% python3 -q
>>> import numpy as np
>>> np.set_printoptions(precision=1, suppress=True, linewidth=160)
>>> m1 = np.load("test0.npy")
>>> m1
array([[ 2,  9,  2],
       [-9,  5, -6],
       [-9,  9, -8],
       [-6,  2, -6]])
>>> rng = np.random.default_rng(54561)
>>> z = rng.permutation(3)
>>> other = m1[:, z] * rng.choice([-1, 1], 3)
>>> print(other)
[[ 2  2  9]
 [-9 -6  5]
 [-9 -8  9]
 [-6 -6  2]]
>>> U, _, Vt = np.linalg.svd(m1.T @ other)
>>> np.round(U @ Vt, 1) + 0
array([[1., 0., 0.],
       [0., 0., 1.],
       [0., 1., 0.]])
>>> other = m1 / np.sqrt((m1 ** 2).mean(axis=1, keepdims=True))
>>> print(other[0])
[0.4 1.7 0.4]
>>> np.linalg.matrix_rank(m1 - m1.mean(axis=1, keepdims=True))
np.int64(2)
>>> proj = m1 @ np.linalg.solve(m1.T @ m1, m1.T)
>>> np.round((np.eye(4) - proj) @ m1, 1) + 0
array([[0., 0., 0.],
       [0., 0., 0.],
       [0., 0., 0.],
       [0., 0., 0.]])
>>> vec = np.array([2, 0, -1])
>>> y = m1 @ vec
>>> coef, lr = np.zeros(3), 1 / np.linalg.norm(m1, 2) ** 2
>>> for i in range(15):
...     coef -= lr * m1.T @ (m1 @ coef - y)
...     if i % 5 == 0: print(i, round(np.linalg.norm(m1 @ coef - y), 1))
... 
0 4.4
5 3.0
10 2.8
>>> coef
array([ 0.8, -0.1,  0.5])
>>> mat = np.load("m.npy")
>>> mat
array([[ 0., -5., -7.,  2.],
       [-5.,  0.,  0.,  0.],
       [-7.,  0.,  0.,  0.],
       [ 2.,  0.,  0.,  0.]])
>>> # equal to its transpose
>>> other = np.c_[m1[:, :1] @ np.array([[3]]), np.array([0, 9, 8, 1])]
>>> other
array([[  6,   0],
       [-27,   9],
       [-27,   8],
       [-18,   1]])
>>> np.linalg.matrix_rank(other)
np.int64(2)
>>> np.round(np.linalg.lstsq(m1, other[:, 0])[0], 1) + 0
array([3., 0., 0.])
>>> u, r1 = mat[2], mat[0]
>>> u @ u
np.float64(49.0)
>>> pr = (u @ r1) / (u @ u) * u
>>> print(np.outer(u, r1))
[[ -0.  35.  49. -14.]
 [  0.  -0.  -0.   0.]
 [  0.  -0.  -0.   0.]
 [  0.  -0.  -0.   0.]]
>>> pr
array([-0.,  0.,  0.,  0.])
>>> r1 - pr
array([ 0., -5., -7.,  2.])
>>> rank = np.linalg.matrix_rank(mat)
>>> rank
np.int64(2)
>>> N = np.linalg.svd(mat)[2][rank:].T
>>> N.shape
(4, 2)
>>> vals, V = np.linalg.eigh(mat)
>>> vec = np.array([3, 3, -1, 4])
>>> np.linalg.eigvalsh(mat[1:, 1:])
array([0., 0., 0.])
>>> (np.sign(V[:, -1].round(6)) == np.sign(V[0, -1].round(6))).astype(int)
array([1, 0, 0, 1])
>>> vec @ mat @ vec / (vec @ vec), np.round(vals[0], 1), round(float(vals[-1]), 1)
(np.float64(0.0), np.float64(-8.8), 8.8)
>>> print(np.abs(mat).sum(axis=1).max(), np.round(np.abs(vals).max(), 1))
14.0 8.8
>>> vec @ mat @ vec
np.float64(0.0)
>>> np.round(V * np.abs(vals) @ V.T, 1) + 0
array([[ 8.8,  0. ,  0. ,  0. ],
       [ 0. ,  2.8,  4. , -1.1],
       [ 0. ,  4. ,  5.5, -1.6],
       [ 0. , -1.1, -1.6,  0.5]])
>>> C = np.sign(np.array([[0, 3, 0], [2, 2, 2], [3, 3, 1]]))
>>> other = (np.tril(C, -1) + np.eye(3)) @ (np.triu(C, 1) + np.eye(3))
>>> vals = np.array([-2, -1, 0])
>>> A = np.rint(other * vals @ np.linalg.inv(other)) + 0
>>> A
array([[-3.,  2., -1.],
       [-2.,  0.,  0.],
       [-2.,  0.,  0.]])
>>> proj = np.triu(np.array([[5, 0, 4], [-4, 0, -4], [0, 4, -4]]), 1) + np.eye(3)
>>> other = proj @ A @ np.linalg.inv(proj)
>>> print(np.trace(other), np.trace(A))
-3.0 -3.0
>>> np.linalg.matrix_rank(other)
np.int64(2)
>>> np.round(np.poly(other), 1) + 0
array([1., 3., 2., 0.])
>>> z = rng.permutation(3)
>>> print(z)
[0 2 1]
>>> other = A[z][:, z]
>>> np.trace(other)
np.float64(-3.0)
>>> print(np.sort(np.abs(np.linalg.eigvals(other))))
[0. 1. 2.]
>>> other = A + rng.integers(-2, 3, (3, 2)) @ rng.integers(-2, 3, (2, 3))
>>> other
array([[ 3., -1.,  2.],
       [ 0., -1., -1.],
       [ 4., -3.,  0.]])
>>> other - A
array([[ 6., -3.,  3.],
       [ 2., -1., -1.],
       [ 6., -3.,  0.]])
>>> np.linalg.matrix_rank(other - A, tol=1e-8)
np.int64(2)
>>> np.abs(other - A).sum(axis=1)
array([12.,  4.,  9.])
>>> vals, V = np.linalg.eig(other)
>>> print(round(np.prod(vals), 1))
3.0
>>> np.sort(np.linalg.eigvals(other.T))
array([-2.7, -0.2,  5. ])
>>> U, s, Vt = np.linalg.svd(A)
>>> V = Vt[:(s > 1e-8).sum()]
>>> vec = A[2] + -1 * A[0] + rng.integers(2) * np.eye(3)[2]
>>> print(vec)
[ 1. -2.  2.]
>>> np.allclose(V.T @ V @ vec, vec)
False
>>> round(np.linalg.norm(vec - V.T @ V @ vec), 1)
np.float64(0.9)
>>> M = np.load("layer15.npy")
>>> M
array([[0.5, 0.5],
       [0.5, 0.5]])
>>> vec = np.array([-1, 1])
>>> np.linalg.eigvalsh(2 * M - np.eye(2))
array([-1.,  1.])
>>> print(np.trace(M))
1.0
>>> np.linalg.cond(M) > 100
np.True_
>>> np.argsort(-np.linalg.norm(M, axis=0).round(6), kind="stable")[:3]
array([0, 1])
>>> print(np.linalg.matrix_rank(M, rtol=0.1))
1
>>> F = np.load("block10.npy")
>>> F
array([[0, 4, 0, 6],
       [0, 0, 0, 0],
       [0, 2, 0, 3]])
>>> # columns 0 and 2 are equal
>>> rank = np.linalg.matrix_rank(F)
>>> rank
np.int64(1)
>>> N = np.linalg.svd(F)[2][rank:].T
>>> np.round(N @ N.T, 1) + 0
array([[ 1. ,  0. ,  0. ,  0. ],
       [ 0. ,  0.7,  0. , -0.5],
       [ 0. ,  0. ,  1. ,  0. ],
       [ 0. , -0.5,  0. ,  0.3]])
>>> U, s, Vt = np.linalg.svd(F)
>>> V = Vt[:(s > 1e-8).sum()]
>>> vec = F[0] + 5 * F[2] + rng.integers(2) * np.eye(4)[3]
>>> vec
array([ 0., 14.,  0., 21.])
>>> np.linalg.matrix_rank(np.vstack([F, vec]))
np.int64(1)
>>> round(np.linalg.norm(vec - V.T @ V @ vec), 1)
np.float64(0.0)
>>> blk = np.stack([F, 2 * F, F[::-1]])
>>> print(np.einsum("bij,cij->bc", blk, blk))
[[ 65 130  52]
 [130 260 104]
 [ 52 104  65]]
>>> blk.shape
(3, 3, 4)
>>> np.linalg.matrix_rank(blk)
array([1, 1, 1])
>>> np.linalg.matrix_rank(blk.reshape(3, -1))
np.int64(2)
>>> round(float(np.linalg.norm(F) ** 2 / np.linalg.norm(F, 2) ** 2), 1)
1.0
>>> np.round(np.linalg.norm(F, "nuc"), 1)
np.float64(8.1)
>>> round(np.linalg.norm(F[0] - F[1]), 1)
np.float64(7.2)
>>> np.round(np.linalg.norm(F, 2), 1)
np.float64(8.1)
>>> U, s, Vt = np.linalg.svd(F, full_matrices=False)
>>> s.round(1) + 0
array([8.1, 0. , 0. ])
>>> U.shape, s.shape, Vt.shape
((3, 3), (3,), (3, 4))
>>> print(np.cumsum(s ** 2) / np.sum(s ** 2))
[1. 1. 1.]
>>> np.round(np.sqrt((s ** 2).sum()), 1), np.round(np.linalg.norm(F), 1)
(np.float64(8.1), np.float64(8.1))
>>> np.round(s / s[0], 1) + 0
array([1., 0., 0.])
>>> np.allclose(U * s @ Vt, F)
True
>>> np.round(Vt @ Vt.T, 1) + 0
array([[1., 0., 0.],
       [0., 1., 0.],
       [0., 0., 1.]])
>>> X = np.load("x.npy")
>>> X
array([[17, -5, -4],
       [-5, 19, -6],
       [-4, -6,  4]])
>>> vals, V = np.linalg.eigh(X)
>>> vec = np.array([3, 1, 0])
>>> V * np.maximum(vals, 0) @ V.T
array([[17., -5., -4.],
       [-5., 19., -6.],
       [-4., -6.,  4.]])
>>> V * np.sqrt(vals) @ V.T
array([[ 3.9, -0.8, -1. ],
       [-0.8,  4.1, -1.3],
       [-1. , -1.3,  1.2]])
>>> np.linalg.eigvalsh(X[1:, 1:])
array([ 1.9, 21.1])
>>> vec @ X @ vec
np.int64(142)
>>> (np.sign(V[:, -1].round(6)) == np.sign(V[0, -1].round(6))).astype(int)
array([1, 0, 1])
>>> z = rng.permutation(3)
>>> other = X[:, z] * rng.choice([-1, 1], 3)
>>> other
array([[ 17,  -4,   5],
       [ -5,  -6, -19],
       [ -4,   4,   6]])
>>> U, _, Vt = np.linalg.svd(X.T @ other)
>>> np.round(U @ Vt, 1) + 0
array([[ 1.,  0.,  0.],
       [ 0.,  0., -1.],
       [ 0.,  1.,  0.]])
>>> z
array([0, 2, 1])
>>> vals, V = np.linalg.eig(X)
>>> np.round(np.sort(np.linalg.eigvals(np.linalg.inv(X))), 1) + 0
array([ 0. ,  0.1, 10.7])
>>> np.round(np.sort(np.linalg.eigvals(X @ X)), 1) + 0
array([  0. , 272.6, 547.4])
>>> def softmax(z):
...     e = np.exp(z - z.max(axis=-1, keepdims=True))
...     return e / e.sum(axis=-1, keepdims=True)
... 
>>> print(np.round(softmax(X[1] + 4), 1) + 0)
[0. 1. 0.]
>>> print(np.round(softmax(X[1]), 1) + 0)
[0. 1. 0.]
>>> scores = X @ X.T / np.sqrt(3)
>>> np.round(softmax(scores), 1) + 0
array([[1., 0., 0.],
       [0., 1., 0.],
       [0., 0., 1.]])
>>> softmax(scores)[1] @ X
array([-5., 19., -6.])
>>> low = np.linalg.cholesky(X)
>>> low
array([[ 4.1,  0. ,  0. ],
       [-1.2,  4.2,  0. ],
       [-1. , -1.7,  0.3]])
>>> np.linalg.eigvalsh(X).min() > 0
np.True_
>>> X / np.sqrt(np.outer(np.diag(X), np.diag(X)))
array([[ 1. , -0.3, -0.5],
       [-0.3,  1. , -0.7],
       [-0.5, -0.7,  1. ]])
>>> print(np.diag(low) ** 2)
[17.  17.5  0.1]
